$ python3 -q
>>> import numpy as np
>>> import numpy.linalg as la
>>> np.set_printoptions(precision=2, suppress=True, linewidth=140)
>>> mat = np.array([[0.4, -1.2, 0.0, 0.4, 0.5, -0.7],
...     [0.1, 0.5, 0.5, 0.8, -0.9, -0.5],
...     [0.9, 1.1, -0.3, -0.3, -0.9, 0.7],
...     [-0.1, 0.3, -0.3, 1.5, -0.9, -0.4],
...     [-0.8, 0.4, -1.4, 0.2, 0.9, 0.0],
...     [-1.7, -1.2, 0.9, 0.8, 0.3, 0.0],
...     [0.5, 0.5, 0.5, 1.0, 0.2, -0.1],
...     [-1.8, 0.0, 1.2, -0.5, -0.7, -0.4],
...     [-0.6, 1.6, 1.1, 0.4, 1.4, 0.3],
...     [0.0, -0.8, 0.0, -0.4, 1.3, -0.3],
...     [-1.1, -1.0, -0.3, -0.7, -0.4, -2.1]])
>>> mat
array([[ 0.4, -1.2,  0. ,  0.4,  0.5, -0.7],
       [ 0.1,  0.5,  0.5,  0.8, -0.9, -0.5],
       [ 0.9,  1.1, -0.3, -0.3, -0.9,  0.7],
       [-0.1,  0.3, -0.3,  1.5, -0.9, -0.4],
       [-0.8,  0.4, -1.4,  0.2,  0.9,  0. ],
       [-1.7, -1.2,  0.9,  0.8,  0.3,  0. ],
       [ 0.5,  0.5,  0.5,  1. ,  0.2, -0.1],
       [-1.8,  0. ,  1.2, -0.5, -0.7, -0.4],
       [-0.6,  1.6,  1.1,  0.4,  1.4,  0.3],
       [ 0. , -0.8,  0. , -0.4,  1.3, -0.3],
       [-1.1, -1. , -0.3, -0.7, -0.4, -2.1]])
>>> rng = np.random.default_rng(5664)
>>> other = mat + rng.integers(-2, 3, (11, 1)) @ rng.integers(-2, 3, (1, 6))
>>> other
array([[ 0.4, -1.2,  0. ,  0.4,  0.5, -0.7],
       [-1.9, -1.5, -1.5,  0.8, -1.9, -1.5],
       [ 4.9,  5.1,  3.7, -0.3,  1.1,  2.7],
       [ 3.9,  4.3,  3.7,  1.5,  1.1,  1.6],
       [-2.8, -1.6, -3.4,  0.2, -0.1, -1. ],
       [ 0.3,  0.8,  2.9,  0.8,  1.3,  1. ],
       [ 4.5,  4.5,  4.5,  1. ,  2.2,  1.9],
       [-3.8, -2. , -0.8, -0.5, -1.7, -1.4],
       [ 1.4,  3.6,  3.1,  0.4,  2.4,  1.3],
       [ 4. ,  3.2,  4. , -0.4,  3.3,  1.7],
       [ 0.9,  1. ,  1.7, -0.7,  0.6, -1.1]])
>>> np.abs(other - mat).sum(axis=1)
array([ 0.,  8., 16., 16.,  8.,  8., 16.,  8.,  8., 16.,  8.])
>>> theta = np.radians(15)
>>> R = np.eye(6)
>>> R[3, 3] = R[5, 5] = np.cos(theta)
>>> R[3, 5], R[5, 3] = -np.sin(theta), np.sin(theta)
>>> print(R)
[[ 1.    0.    0.    0.    0.    0.  ]
 [ 0.    1.    0.    0.    0.    0.  ]
 [ 0.    0.    1.    0.    0.    0.  ]
 [ 0.    0.    0.    0.97  0.   -0.26]
 [ 0.    0.    0.    0.    1.    0.  ]
 [ 0.    0.    0.    0.26  0.    0.97]]
>>> other = mat @ R.T
>>> np.allclose(mat @ mat.T, other @ other.T)
True
>>> la.svd(mat, compute_uv=False), la.svd(other, compute_uv=False)
(array([3.9 , 3.07, 2.88, 2.31, 1.99, 1.6 ]), array([3.9 , 3.07, 2.88, 2.31, 1.99, 1.6 ]))
>>> print(np.allclose(la.norm(mat, axis=1), la.norm(other, axis=1)))
True
>>> z = rng.permutation(6)
>>> other = R[:, z] * rng.choice([-1, 1], 6)
>>> other
array([[-1.  ,  0.  ,  0.  ,  0.  ,  0.  , -0.  ],
       [-0.  ,  0.  ,  0.  ,  1.  ,  0.  , -0.  ],
       [-0.  ,  0.  ,  0.  ,  0.  ,  0.  , -1.  ],
       [-0.  ,  0.97,  0.  ,  0.  , -0.26, -0.  ],
       [-0.  ,  0.  ,  1.  ,  0.  ,  0.  , -0.  ],
       [-0.  ,  0.26,  0.  ,  0.  ,  0.97, -0.  ]])
>>> U, _, VT = la.svd(R.T @ other)
>>> np.round(la.lstsq(R, other)[0], 2) + 0
array([[-1.,  0.,  0.,  0.,  0.,  0.],
       [ 0.,  0.,  0.,  1.,  0.,  0.],
       [ 0.,  0.,  0.,  0.,  0., -1.],
       [ 0.,  1.,  0.,  0.,  0.,  0.],
       [ 0.,  0.,  1.,  0.,  0.,  0.],
       [ 0.,  0.,  0.,  0.,  1.,  0.]])
>>> z
array([0, 3, 4, 1, 5, 2])
>>> print(np.round(U @ VT, 2) + 0)
[[-1.  0.  0.  0.  0.  0.]
 [ 0.  0.  0.  1.  0.  0.]
 [ 0.  0.  0.  0.  0. -1.]
 [ 0.  1.  0.  0.  0.  0.]
 [ 0.  0.  1.  0.  0.  0.]
 [ 0.  0.  0.  0.  1.  0.]]
>>> np.flatnonzero(la.matrix_power((other != 0) + (other.T != 0) + np.eye(6), 6)[0])
array([0])
>>> round(la.det(other), 2)
np.float64(-1.0)
>>> np.sort(la.eigvals(other).real)
array([-1.  , -0.99, -0.99,  0.49,  0.49,  1.  ])
>>> def softmax(z):
...     e = np.exp(z - z.max(axis=-1, keepdims=True))
...     return e / e.sum(axis=-1, keepdims=True)
... 
>>> np.round(softmax(10 * mat[6]), 2) + 0
array([0.01, 0.01, 0.01, 0.98, 0.  , 0.  ])
>>> softmax(mat[6])
array([0.17, 0.17, 0.17, 0.28, 0.12, 0.09])
>>> softmax(mat[6] + -3)
array([0.17, 0.17, 0.17, 0.28, 0.12, 0.09])
>>> softmax(mat).sum(axis=1)
array([1., 1., 1., 1., 1., 1., 1., 1., 1., 1., 1.])
>>> scores = mat @ mat.T / np.sqrt(6)
>>> softmax(scores)[6] @ mat
array([-0.21,  0.27,  0.27,  0.5 ,  0.08, -0.2 ])
>>> A = np.array([[1, 1, -1, -1, -1, -1, 1, 1],
...     [1, -1, -1, 1, -1, 1, 1, -1],
...     [1, -1, 1, -1, 1, -1, 1, -1],
...     [1, 1, -1, -1, 1, 1, -1, -1],
...     [1, -1, 1, -1, -1, 1, -1, 1]])
>>> U, sig = la.svd(A)
Traceback (most recent call last):
  File "<python-input-36>", line 1, in <module>
    U, sig = la.svd(A)
    ^^^^^^
ValueError: too many values to unpack (expected 2)
>>> U, sig, VT = la.svd(A, full_matrices=False)
>>> round(float(np.sqrt((sig ** 2).sum())), 2), round(la.norm(A), 2)
(6.32, np.float64(6.32))
>>> sig
array([2.83, 2.83, 2.83, 2.83, 2.83])
>>> np.round(VT @ VT.T, 2) + 0
array([[1., 0., 0., 0., 0.],
       [0., 1., 0., 0., 0.],
       [0., 0., 1., 0., 0.],
       [0., 0., 0., 1., 0.],
       [0., 0., 0., 0., 1.]])
>>> print(np.allclose(U * sig @ VT, A))
True
>>> print(np.round(U.T @ U, 2) + 0)
[[1. 0. 0. 0. 0.]
 [0. 1. 0. 0. 0.]
 [0. 0. 1. 0. 0.]
 [0. 0. 0. 1. 0.]
 [0. 0. 0. 0. 1.]]
>>> np.count_nonzero(A)
np.int64(40)
>>> A.sum(axis=0)
array([ 5, -1, -1, -3, -1,  1,  1, -1])
>>> A.shape
(5, 8)
>>> round(float(la.norm(A)), 2)
6.32
>>> np.zeros(5, 8)
Traceback (most recent call last):
  File "<python-input-47>", line 1, in <module>
    np.zeros(5, 8)
    ~~~~~~~~^^^^^^
TypeError: Cannot interpret '8' as a data type
>>> x = np.array([0, 3, 5, 0, 2, 3, 2, 5])
>>> np.sign((A @ x).round(6))
array([ 0, -1, -1, -1,  1])
>>> np.einsum("ij,j->i", A, x)
array([  0, -10,  -2,  -4,   6])
>>> print(A * x)
[[ 0  3 -5  0 -2 -3  2  5]
 [ 0 -3 -5  0 -2  3  2 -5]
 [ 0 -3  5  0  2 -3  2 -5]
 [ 0  3 -5  0  2  3 -2 -5]
 [ 0 -3  5  0 -2  3 -2  5]]
>>> A @ np.ones(8)
array([0., 0., 0., 0., 0.])
>>> x @ A
Traceback (most recent call last):
  File "<python-input-53>", line 1, in <module>
    x @ A
    ~~^~~
ValueError: matmul: Input operand 1 has a mismatch in its core dimension 0, with gufunc signature (n?,k),(k,m?)->(n?,m?) (size 5 is different from 8)
>>> (A @ x).argmax()
np.int64(4)
>>> print((A * x).sum(axis=1))
[  0 -10  -2  -4   6]
>>> other = A + rng.integers(-2, 3, (5, 2)) @ rng.integers(-2, 3, (2, 8))
>>> other
array([[-3,  1, -3, -1, -3,  0,  4, -1],
       [ 1, -9,  3, -7, -5, -5, -1, -1],
       [ 7,  1,  3,  1,  5, -1, -3,  2],
       [ 1,  9, -5,  7,  5,  7,  1, -1],
       [ 5, -1,  3, -1,  1,  0, -4,  3]])
>>> np.round(la.svd(other - A, compute_uv=False), 2) + 0
array([20.17, 12.57,  0.  ,  0.  ,  0.  ])
>>> la.matrix_rank(other - A, tol=1e-8)
np.int64(2)
>>> J = np.load("arr.npy")
>>> J
array([[ 0,  1, -2,  0, -1,  0,  2, -1,  0],
       [-2, -1,  2, -2, -1, -1,  2,  0, -2],
       [-1,  0, -2,  0, -2,  1,  2,  0, -2],
       [-2, -2,  2, -2,  1,  1, -1,  0, -2],
       [-1,  1,  2, -1,  0, -1, -1,  0,  2]])
>>> other = np.array([[-2, -1],
...     [-3, -3],
...     [-1, 1],
...     [0, 3],
...     [2, -2],
...     [0, 5],
...     [3, 2],
...     [-5, 3],
...     [2, -4]])
>>> np.einsum("ik,kj->ij", J, other)
array([[  8,  -2],
       [  5,  10],
       [  2,  20],
       [  3,  13],
       [ -2, -18]])
>>> print(np.einsum("ik,kj->ji", J, other))
[[  8   5   2   3  -2]
 [ -2  10  20  13 -18]]
>>> np.vstack([J, other.T]).shape
(7, 9)
>>> print(np.einsum("ij,ij->i", J, J))
[11 23 18 23 13]
>>> u, r1 = J[1], J[3]
>>> print(u @ u)
23
>>> u @ r1
np.int64(14)
>>> pr = (u @ r1) / (u @ u) * u
>>> print(r1 - pr)
[-0.78 -1.39  0.78 -0.78  1.61  1.61 -2.22  0.   -0.78]
>>> print(np.round(la.norm(u + r1) ** 2 + la.norm(u - r1) ** 2, 2))
92.0
>>> la.matrix_rank(np.outer(u, r1))
np.int64(1)
>>> Z = np.array([[2, 0, -2, 0, 0, 1, -1, 2, -3],
...     [3, 1, 3, 0, -1, 2, -2, 1, 2],
...     [-2, 0, -2, -3, 2, -1, -1, 3, -2],
...     [1, 1, -1, 1, -3, 3, -3, 3, -2],
...     [3, 3, 1, 1, -1, 2, 0, 2, -2],
...     [-3, 2, -1, -2, -2, 2, 2, 2, -3],
...     [-1, -1, 2, 1, -2, 3, -3, 3, -2],
...     [-3, -2, 3, -1, -3, 0, 2, 2, 1],
...     [0, 0, 3, -1, -3, -1, -1, 3, -2]])
>>> m1 = (rng.random((25, 9)) < 0.25) @ Z
>>> print(m1)
[[  0   0   0   0   0   0   0   0   0]
 [ -2   3   0  -5  -1   3  -1   6  -3]
 [  1  -1   0   1  -2   4  -4   5  -5]
 [  1   1  -5  -2  -1   3  -5   8  -7]
 [ -1  -1   2   1  -2   3  -3   3  -2]
 [  2   0   1  -1  -3   0  -2   5  -5]
 [  4   2   2   1  -4   5  -5   4   0]
 [  0   0   1   2  -5   6  -6   6  -4]
 [ -3  -1   0  -2   0   2  -4   6  -4]
 [ -2   0   1  -4  -1  -2  -2   6  -4]
 [  4   2   4   1  -6   5  -5  10  -9]
 [  0   0   0   0   0   0   0   0   0]
 [  3   1   3   0  -1   2  -2   1   2]
 [  0   0   0   0   0   0   0   0   0]
 [  3   1  -3   1  -3   4  -4   5  -5]
 [ -3  -1   0  -2   0   2  -4   6  -4]
 [ -1   0   5  -3  -7   4  -4  15 -10]
 [  2   4  -2  -1  -2   4  -4   8  -6]
 [ -4   3  -4  -4  -3   4  -2   8  -7]
 [  0  -1   6  -1  -4   2   0   3   3]
 [ -3  -2   3  -1  -3   0   2   2   1]
 [  0   0   0   0   0   0   0   0   0]
 [  3   1   4   2  -6   8  -8   7  -2]
 [ -8   0   0  -6  -3   1   3   7  -4]
 [  4   4   3   1  -7   4  -4   8  -6]]
>>> dist = la.norm(m1[:, None] - m1[None], axis=-1)
>>> print(la.matrix_rank(dist ** 2))
11
>>> dist[:5, :5]
array([[ 0.  ,  9.7 ,  9.43, 13.38,  6.48],
       [ 9.7 ,  0.  ,  8.77,  9.11,  8.49],
       [ 9.43,  8.77,  0.  ,  7.35,  4.8 ],
       [13.38,  9.11,  7.35,  0.  , 11.  ],
       [ 6.48,  8.49,  4.8 , 11.  ,  0.  ]])
>>> dist[16].round(6).argsort(kind="stable")[:4]
array([16, 10, 24, 17])
